% python3 -q
>>> import numpy as np
>>> np.set_printoptions(precision=2, suppress=True, linewidth=120)
>>> def tidy(a):
...     return np.round(a, 2) + 0
... 
>>> m1 = np.load("layer4.npy")
>>> print(m1)
[[1.   0.9  0.81 0.73]
 [0.9  1.   0.9  0.81]
 [0.81 0.9  1.   0.9 ]
 [0.73 0.81 0.9  1.  ]]
>>> print(tidy(np.linalg.norm(m1, 2) / np.linalg.norm(m1)))
1.0
>>> print(np.linalg.matrix_rank(m1, rtol=0.1))
1
>>> print([round(float(x), 2) for x in np.linalg.svd(m1, compute_uv=False)[:3]])
[3.53, 0.31, 0.1]
>>> print(tidy(np.abs(np.linalg.svd(m1)[2][-1])))
[0.28 0.65 0.65 0.28]
>>> U, sigma, VT = np.linalg.svd(m1)
>>> print(np.argmax(sigma[:-1] / (sigma[1:] + 1e-6)) + 1)
1
>>> Y = U[:, :1] @ np.diag(sigma[:1]) @ VT[:1]
>>> print(tidy(np.abs(m1 - Y).max()))
0.16
>>> print(tidy(np.linalg.norm(m1 - Y, 2)), tidy(sigma[1]))
0.31 0.31
>>> print(tidy(Y))
[[0.84 0.88 0.88 0.84]
 [0.88 0.93 0.93 0.88]
 [0.88 0.93 0.93 0.88]
 [0.84 0.88 0.88 0.84]]
>>> print(tidy(np.linalg.norm(m1 - Y) / np.linalg.norm(m1)))
0.09
>>> X = np.loadtxt("a.csv", delimiter=",")
>>> print(X)
[[ 0.94 -3.54  1.85  3.95 -3.31  0.52]
 [ 1.55  2.75  2.16 -1.42 -1.79  1.64]
 [ 2.02 -4.55  3.69 -0.85 -3.86 -3.46]
 [ 2.97  0.19 -5.14 -4.02  0.48 -0.95]]
>>> theta = np.radians(36)
>>> R = np.eye(6)
>>> R[3, 3] = R[0, 0] = np.cos(theta)
>>> R[3, 0], R[0, 3] = -np.sin(theta), np.sin(theta)
>>> print(tidy(R))
[[ 0.81  0.    0.    0.59  0.    0.  ]
 [ 0.    1.    0.    0.    0.    0.  ]
 [ 0.    0.    1.    0.    0.    0.  ]
 [-0.59  0.    0.    0.81  0.    0.  ]
 [ 0.    0.    0.    0.    1.    0.  ]
 [ 0.    0.    0.    0.    0.    1.  ]]
>>> Y = X @ R.T
>>> print(np.allclose(np.linalg.norm(X, axis=1), np.linalg.norm(Y, axis=1)))
True
>>> print(tidy(Y))
[[ 3.08 -3.54  1.85  2.64 -3.31  0.52]
 [ 0.42  2.75  2.16 -2.06 -1.79  1.64]
 [ 1.13 -4.55  3.69 -1.87 -3.86 -3.46]
 [ 0.04  0.19 -5.14 -5.    0.48 -0.95]]
>>> print(tidy(np.linalg.det(R)), tidy(np.trace(R)))
1.0 5.62
>>> r0, r1 = Y[3], Y[2]
>>> print(tidy(r0 @ r0))
52.57
>>> pr = (r0 @ r1) / (r0 @ r0) * r0
>>> print(tidy((r1 - pr) @ r0))
0.0
>>> print(tidy(pr))
[-0.01 -0.03  0.88  0.85 -0.08  0.16]
>>> vec = np.array([5, 0, -7, 1, -5, -3])
>>> print((X @ vec).argmax())
3
>>> print(X @ np.eye(6)[5])
[ 0.52  1.64 -3.46 -0.95]
>>> print(np.linalg.norm(X @ vec) <= np.linalg.norm(X, 2) * np.linalg.norm(vec) + 1e-9)
True
>>> print(tidy((X * vec).sum(axis=1)))
[10.69 -4.76 13.1  47.26]
>>> print(np.sign((X @ vec).round(6)))
[ 1. -1.  1.  1.]
>>> print(tidy(X @ vec))
[10.69 -4.76 13.1  47.26]
>>> print(tidy(X @ np.ones(6)))
[ 0.41  4.89 -7.01 -6.47]
>>> print(tidy(np.einsum("ij,j->i", X, vec)))
[10.69 -4.76 13.1  47.26]
>>> Y = np.array([[2, 2, 2], [1, -2, 1], [0, 0, 2], [2, -2, -1], [-1, -2, -1]])
>>> F = Y.T @ Y
>>> print(F)
[[10  0  4]
 [ 0 16  6]
 [ 4  6 11]]
>>> vec = np.ones(3)
>>> for _ in range(4):
...     vec = F @ vec
...     vec /= np.linalg.norm(vec)
...     print(round(vec @ F @ vec, 2))
... 
20.03
20.35
20.46
20.49
>>> print(tidy(vec))
[0.26 0.76 0.6 ]
>>> vec = np.array([7, 6, 6])
>>> target = F @ vec
>>> print(target)
[ 94 132 130]
>>> print(tidy(np.linalg.solve(F, target + F[:, 0])))
[8. 6. 6.]
>>> print(tidy(np.linalg.solve(F, F[:, 1])))
[0. 1. 0.]
>>> print(tidy(np.linalg.solve(F, 5 * target)))
[35. 30. 30.]
>>> print(tidy(np.linalg.solve(F.T, F[0])))
[1. 0. 0.]
>>> ev, evecs = np.linalg.eig(F)
>>> print(tidy(np.sort(np.linalg.eigvals(F.T))))
[ 4.75 11.74 20.51]
>>> A = np.load("test18.npy")
>>> print(A)
[[ 0.1  2.2 -1.6 -1. ]
 [ 0.2 -0.4  0.   0.3]
 [ 2.2 -1.1  0.3 -0.1]
 [-0.2 -0.4  0.2 -0.2]]
>>> hat = np.triu(np.array([[2, 3, 0, 3], [3, 0, 1, 0], [0, 1, 0, 2], [0, 0, 1, 0]]), 1) + np.eye(4)
>>> Y = hat @ A @ np.linalg.inv(hat)
>>> print(tidy(np.linalg.det(Y)))
0.63
>>> print(np.linalg.matrix_rank(Y))
4
>>> print(tidy(Y))
[[  0.1  -0.5  -0.5   0. ]
 [  2.4  -8.7   9.  -25. ]
 [  1.8  -7.3   8.  -21.9]
 [ -0.2   0.2   0.    0.4]]
>>> print(tidy(hat @ A - A @ hat))
[[ 0.  -2.7 -1.6  3.2]
 [ 2.2 -1.7  0.7 -0.7]
 [-0.4 -7.4  1.5 -7.6]
 [ 0.   0.6  0.4  0.2]]
>>> q = A.astype(float).copy()
>>> for j in range(4):
...     q[:, j] -= q[:, :j] @ (q[:, :j].T @ q[:, j])
...     q[:, j] /= np.linalg.norm(q[:, j])
... 
>>> print(tidy(q.T @ A))
[[ 2.22 -0.99  0.21 -0.1 ]
 [ 0.    2.32 -1.6  -0.96]
 [ 0.    0.    0.27  0.04]
 [ 0.    0.    0.    0.46]]
>>> print(tidy(q.T @ q))
[[1. 0. 0. 0.]
 [0. 1. 0. 0.]
 [0. 0. 1. 0.]
 [0. 0. 0. 1.]]
>>> Y = np.linalg.inv(A)
>>> print(tidy(Y))
[[-0.02 -0.48  0.42 -0.81]
 [-0.23 -1.97  0.02 -1.83]
 [-0.76 -3.38  0.22 -1.38]
 [-0.29  1.03 -0.25 -1.9 ]]
>>> print(tidy(np.linalg.inv(Y)))
[[ 0.1  2.2 -1.6 -1. ]
 [ 0.2 -0.4  0.   0.3]
 [ 2.2 -1.1  0.3 -0.1]
 [-0.2 -0.4  0.2 -0.2]]
>>> print((np.abs(Y) > 1e-9).astype(int))
[[1 1 1 1]
 [1 1 1 1]
 [1 1 1 1]
 [1 1 1 1]]
>>> print(tidy(np.linalg.slogdet(A)[0]))
1.0
>>> W0 = np.load("case4.npy")
>>> print(W0)
[[ 2 -1  1  1  2 -1 -1  2]
 [ 2 -1 -1  1 -2 -2  2 -1]
 [-2 -1  1  2 -1 -2  1  0]
 [ 1  2  1 -2 -1  2  2 -2]
 [ 2  0  1 -2 -1 -1  2  0]
 [ 2  1 -1 -2  1 -1 -2 -1]
 [-1 -2  1 -1  2 -2 -2  2]]
>>> Y = W0 / np.linalg.norm(W0, axis=1, keepdims=True)
>>> C2 = Y @ Y.T
>>> print(tidy(C2[1]))
[-0.05  1.    0.34  0.05  0.52 -0.05 -0.37]
>>> print(tidy(np.linalg.norm(Y, axis=1)))
[1. 1. 1. 1. 1. 1. 1.]
>>> print(tidy(np.degrees(np.arccos(np.clip(C2[1, 0], -1, 1)))))
93.11
>>> U, sigma, VT = np.linalg.svd(W0, full_matrices=False)
>>> print((sigma > 1e-8).sum())
7
>>> print(tidy(VT @ VT.T))
[[1. 0. 0. 0. 0. 0. 0.]
 [0. 1. 0. 0. 0. 0. 0.]
 [0. 0. 1. 0. 0. 0. 0.]
 [0. 0. 0. 1. 0. 0. 0.]
 [0. 0. 0. 0. 1. 0. 0.]
 [0. 0. 0. 0. 0. 1. 0.]
 [0. 0. 0. 0. 0. 0. 1.]]
>>> print(np.allclose(U * sigma @ VT, W0))
True
>>> print(tidy(np.cumsum(sigma ** 2) / np.sum(sigma ** 2)))
[0.4  0.65 0.84 0.92 0.98 1.   1.  ]
>>> print(tidy(np.sqrt((sigma ** 2).sum())), tidy(np.linalg.norm(W0)))
11.45 11.45
>>> rng = np.random.default_rng(4774)
>>> Y = W0 + rng.integers(-2, 3, (7, 6)) @ rng.integers(-2, 3, (6, 8))
>>> print(Y)
[[ 7 -1 -7  2  2 -1 -5  4]
 [ 6  6 -3 12  9 -9  5 -5]
 [ 1  3 -7  1 -5 -4 -5 -2]
 [ 0  6  1  1 -1  1  9  2]
 [ 7 -2  3  2  5  0 -2 -3]
 [ 4 -1 -1 -4 -1  3  6  1]
 [-3 -7  9 -1  5  1  0  3]]
>>> print(Y - W0)
[[ 5  0 -8  1  0  0 -4  2]
 [ 4  7 -2 11 11 -7  3 -4]
 [ 3  4 -8 -1 -4 -2 -6 -2]
 [-1  4  0  3  0 -1  7  4]
 [ 5 -2  2  4  6  1 -4 -3]
 [ 2 -2  0 -2 -2  4  8  2]
 [-2 -5  8  0  3  3  2  1]]
>>> r0 = np.array([7, 6, 2])
>>> arr = r0[np.abs(np.subtract.outer(np.arange(3), np.arange(3)))]
>>> print(arr)
[[7 6 2]
 [6 7 6]
 [2 6 7]]
>>> r0 = np.array([-1, -3, -1])
>>> print(np.polyval(r0, arr[1]))
[-55 -71 -55]
>>> print(np.cross(arr[1, :3], arr[2, :3]))
[ 13 -30  22]
>>> q, R = np.linalg.qr(arr)
>>> print(tidy(q @ R))
[[7. 6. 2.]
 [6. 7. 6.]
 [2. 6. 7.]]
>>> print(tidy(q))
[[-0.74  0.37  0.56]
 [-0.64 -0.13 -0.76]
 [-0.21 -0.92  0.33]]
>>> print(tidy(q.T @ q))
[[1. 0. 0.]
 [0. 1. 0.]
 [0. 0. 1.]]
>>> print(tidy(R))
[[ -9.43 -10.18  -6.78]
 [  0.    -4.18  -6.46]
 [  0.     0.    -1.14]]
>>> print(np.allclose(R.T @ R, arr.T @ arr))
True
>>> data = np.array([[-0.4, -0.3, 0.6, 0.9, 0.6, 0.1, -0.3],
...     [-1.7, 0.6, 0.1, 1.0, 0.5, 0.2, 0.2],
...     [-0.8, 0.7, -0.3, -0.5, 1.2, -0.4, -0.4],
...     [0.5, 1.4, -2.9, 0.1, -1.8, 0.4, -0.3],
...     [-2.0, -1.2, -1.1, 0.3, 0.5, -0.1, -1.9],
...     [0.9, 0.2, 1.3, -0.3, 0.7, 0.4, 1.8],
...     [0.8, -1.6, -0.3, -0.1, 0.0, -0.6, -0.2]])
>>> print(data)
[[-0.4 -0.3  0.6  0.9  0.6  0.1 -0.3]
 [-1.7  0.6  0.1  1.   0.5  0.2  0.2]
 [-0.8  0.7 -0.3 -0.5  1.2 -0.4 -0.4]
 [ 0.5  1.4 -2.9  0.1 -1.8  0.4 -0.3]
 [-2.  -1.2 -1.1  0.3  0.5 -0.1 -1.9]
 [ 0.9  0.2  1.3 -0.3  0.7  0.4  1.8]
 [ 0.8 -1.6 -0.3 -0.1  0.  -0.6 -0.2]]
>>> r0, r1 = data[4], data[2]
>>> print(r0 @ r0)
10.61
>>> pr = (r0 @ r1) / (r0 @ r0) * r0
>>> print(tidy(pr))
[-0.44 -0.26 -0.24  0.07  0.11 -0.02 -0.42]
